In [1]: import numpy as np

In [2]: np.set_printoptions(suppress=True, linewidth=200)

In [3]: K = np.load("x.npy")

In [4]: K
Out[4]: 
array([[ 1,  0,  0,  0,  0],
       [ 1,  1,  0,  0,  0],
       [ 1,  3,  1,  0,  0],
       [-2,  3, -2,  1,  0],
       [ 3, -3,  3, -3,  1]])

In [5]: f = np.array([5, 0])

In [6]: np.convolve(K[1], f)
Out[6]: array([5, 5, 0, 0, 0, 0])

In [7]: np.cross(K[1, :3], K[4, :3])
Out[7]: array([ 3, -3, -6])

In [8]: A2 = np.linalg.inv(K)

In [9]: np.allclose(A2, K.T)
Out[9]: False

In [10]: np.round(np.linalg.slogdet(K)[0], 4)
Out[10]: np.float64(1.0)

In [11]: round(float(np.linalg.cond(K)), 4)
Out[11]: 187.8151

In [12]: round(float(np.linalg.det(K) * np.linalg.det(A2)), 4)
Out[12]: 1.0

In [13]: round(np.abs(np.linalg.eigvals(K)).max(), 4)
Out[13]: np.float64(1.0)

In [14]: K @ K
Out[14]: 
array([[ 1,  0,  0,  0,  0],
       [ 2,  1,  0,  0,  0],
       [ 5,  6,  1,  0,  0],
       [-3,  0, -4,  1,  0],
       [12, -6, 12, -6,  1]])

In [15]: K @ K
Out[15]: 
array([[ 1,  0,  0,  0,  0],
       [ 2,  1,  0,  0,  0],
       [ 5,  6,  1,  0,  0],
       [-3,  0, -4,  1,  0],
       [12, -6, 12, -6,  1]])

In [16]: [int(np.linalg.matrix_rank(np.linalg.matrix_power(K, p))) for p in range(1, 6)]
Out[16]: [5, 5, 5, 5, 5]

In [17]: np.linalg.matrix_rank(K - K[0, 0] * np.eye(5))
Out[17]: np.int64(4)

In [18]: U, sigma, vt = np.linalg.svd(K)

In [19]: np.argmax(sigma[:-1] / (sigma[1:] + 1e-6)) + 1
Out[19]: np.int64(4)

In [20]: A2 = U[:, :4] @ np.diag(sigma[:4]) @ vt[:4]

In [21]: np.linalg.matrix_rank(K, rtol=0.05)
Out[21]: np.int64(4)

In [22]: round(float(np.linalg.norm(K - A2, 2)), 4), round(sigma[4], 4)
Out[22]: (0.0392, np.float64(0.0392))

In [23]: round(np.linalg.norm(K - A2) / np.linalg.norm(K), 4)
Out[23]: np.float64(0.0047)
